% python3 -q
>>> import numpy as np
>>> import numpy.linalg as la
>>> np.set_printoptions(precision=2, suppress=True, linewidth=200, legacy="1.25")
>>> def rnd(a):
...     return np.round(a, 2) + 0
... 
>>> X = np.load("data.npy")
>>> X
array([[-5,  0,  0,  0,  0,  0,  0,  0,  0,  0],
       [-4,  3,  0,  0,  0,  0,  0,  0,  0,  0],
       [-1,  4, -5,  0,  0,  0,  0,  0,  0,  0],
       [-3, -4,  2, -3,  0,  0,  0,  0,  0,  0],
       [ 3, -3, -3, -3,  0,  0,  0,  0,  0,  0],
       [ 5,  4, -3,  5, -1,  1,  0,  0,  0,  0],
       [-2,  0, -2,  2,  1,  0, -1,  0,  0,  0],
       [ 0, -5,  0,  5, -2, -2,  5,  5,  0,  0],
       [ 5,  0,  3, -3,  4, -1, -4,  2,  3,  0],
       [ 0, -1, -4, -1,  1,  2, -4,  5, -5,  0]])
>>> left, sv, vt = la.svd(X)
>>> rnd(sv)
array([11.76, 11.67, 10.59,  9.81,  5.93,  4.11,  2.74,  0.76,  0.04,  0.  ])
>>> np.argmax(sv[:-1] / (sv[1:] + 1e-6)) + 1
9
>>> M2 = left[:, :9] @ np.diag(sv[:9]) @ vt[:9]
>>> la.matrix_rank(X, rtol=0.05)
8
>>> rnd(la.norm(X - M2, 2)), sv[9]
(0.0, 0.0)
>>> rnd(M2)
array([[-5.,  0.,  0.,  0.,  0.,  0.,  0.,  0.,  0.,  0.],
       [-4.,  3.,  0.,  0.,  0.,  0.,  0.,  0.,  0.,  0.],
       [-1.,  4., -5.,  0.,  0.,  0.,  0.,  0.,  0.,  0.],
       [-3., -4.,  2., -3.,  0.,  0.,  0.,  0.,  0.,  0.],
       [ 3., -3., -3., -3.,  0.,  0.,  0.,  0.,  0.,  0.],
       [ 5.,  4., -3.,  5., -1.,  1.,  0.,  0.,  0.,  0.],
       [-2.,  0., -2.,  2.,  1.,  0., -1.,  0.,  0.,  0.],
       [ 0., -5.,  0.,  5., -2., -2.,  5.,  5.,  0.,  0.],
       [ 5.,  0.,  3., -3.,  4., -1., -4.,  2.,  3.,  0.],
       [ 0., -1., -4., -1.,  1.,  2., -4.,  5., -5.,  0.]])
